% python3 -q
>>> import numpy as np
>>> np.set_printoptions(suppress=True, linewidth=140)
>>> feats = np.load("mat.npy")
>>> print(feats)
[[ 1  2  1  2  2  1  1  1  1  1  2  1]
 [ 1  2  1  2  2  1  1  1  1  1  2  1]
 [-3 -2 -3 -2 -2 -3 -3 -3 -3 -3 -2 -3]
 [ 2  3  2  3  3  2  2  2  2  2  3  2]
 [-1  0 -1  0  0 -1 -1 -1 -1 -1  0 -1]
 [-2 -1 -2 -1 -1 -2 -2 -2 -2 -2 -1 -2]
 [ 0  1  0  1  1  0  0  0  0  0  1  0]
 [ 3  4  3  4  4  3  3  3  3  3  4  3]
 [-2 -1 -2 -1 -1 -2 -2 -2 -2 -2 -1 -2]
 [ 2  3  2  3  3  2  2  2  2  2  3  2]
 [ 1  2  1  2  2  1  1  1  1  1  2  1]
 [-1  0 -1  0  0 -1 -1 -1 -1 -1  0 -1]
 [-3 -2 -3 -2 -2 -3 -3 -3 -3 -3 -2 -3]
 [ 1  2  1  2  2  1  1  1  1  1  2  1]
 [-1  0 -1  0  0 -1 -1 -1 -1 -1  0 -1]]
>>> U, sig, Vh = np.linalg.svd(feats)
>>> V = Vh[:(sig > 1e-8).sum()]
>>> rng = np.random.default_rng(3357)
>>> x0 = feats[3] + -1 * feats[2] + rng.integers(2) * np.eye(12)[2]
>>> x0
array([5., 5., 5., 5., 5., 5., 5., 5., 5., 5., 5., 5.])
>>> print(np.round(np.diag(V.T @ V), 2))
[0.12 0.25 0.12 0.25 0.25 0.12 0.12 0.12 0.12 0.12 0.25 0.12]
>>> rank = np.linalg.matrix_rank(feats)
>>> rank
np.int64(2)
>>> N = np.linalg.svd(feats)[2][rank:].T
>>> np.linalg.matrix_rank(feats.T @ feats), np.linalg.matrix_rank(feats @ feats.T)
(np.int64(2), np.int64(2))
>>> np.allclose(feats @ N, 0)
True
>>> [int(np.linalg.matrix_rank(feats[:, :j + 1])) for j in range(12)]
[1, 2, 2, 2, 2, 2, 2, 2, 2, 2, 2, 2]
>>> B = feats[0, 0] * feats[1:] - np.outer(feats[1:, 0], feats[0])
>>> B
array([[ 0,  0,  0,  0,  0,  0,  0,  0,  0,  0,  0,  0],
       [ 0,  4,  0,  4,  4,  0,  0,  0,  0,  0,  4,  0],
       [ 0, -1,  0, -1, -1,  0,  0,  0,  0,  0, -1,  0],
       [ 0,  2,  0,  2,  2,  0,  0,  0,  0,  0,  2,  0],
       [ 0,  3,  0,  3,  3,  0,  0,  0,  0,  0,  3,  0],
       [ 0,  1,  0,  1,  1,  0,  0,  0,  0,  0,  1,  0],
       [ 0, -2,  0, -2, -2,  0,  0,  0,  0,  0, -2,  0],
       [ 0,  3,  0,  3,  3,  0,  0,  0,  0,  0,  3,  0],
       [ 0, -1,  0, -1, -1,  0,  0,  0,  0,  0, -1,  0],
       [ 0,  0,  0,  0,  0,  0,  0,  0,  0,  0,  0,  0],
       [ 0,  2,  0,  2,  2,  0,  0,  0,  0,  0,  2,  0],
       [ 0,  4,  0,  4,  4,  0,  0,  0,  0,  0,  4,  0],
       [ 0,  0,  0,  0,  0,  0,  0,  0,  0,  0,  0,  0],
       [ 0,  2,  0,  2,  2,  0,  0,  0,  0,  0,  2,  0]])
>>> np.flatnonzero(~B.round(6).any(axis=1))
array([ 0,  9, 12])
>>> feats[:, 0] / feats[0, 0]
array([ 1.,  1., -3.,  2., -1., -2.,  0.,  3., -2.,  2.,  1., -1., -3.,  1., -1.])
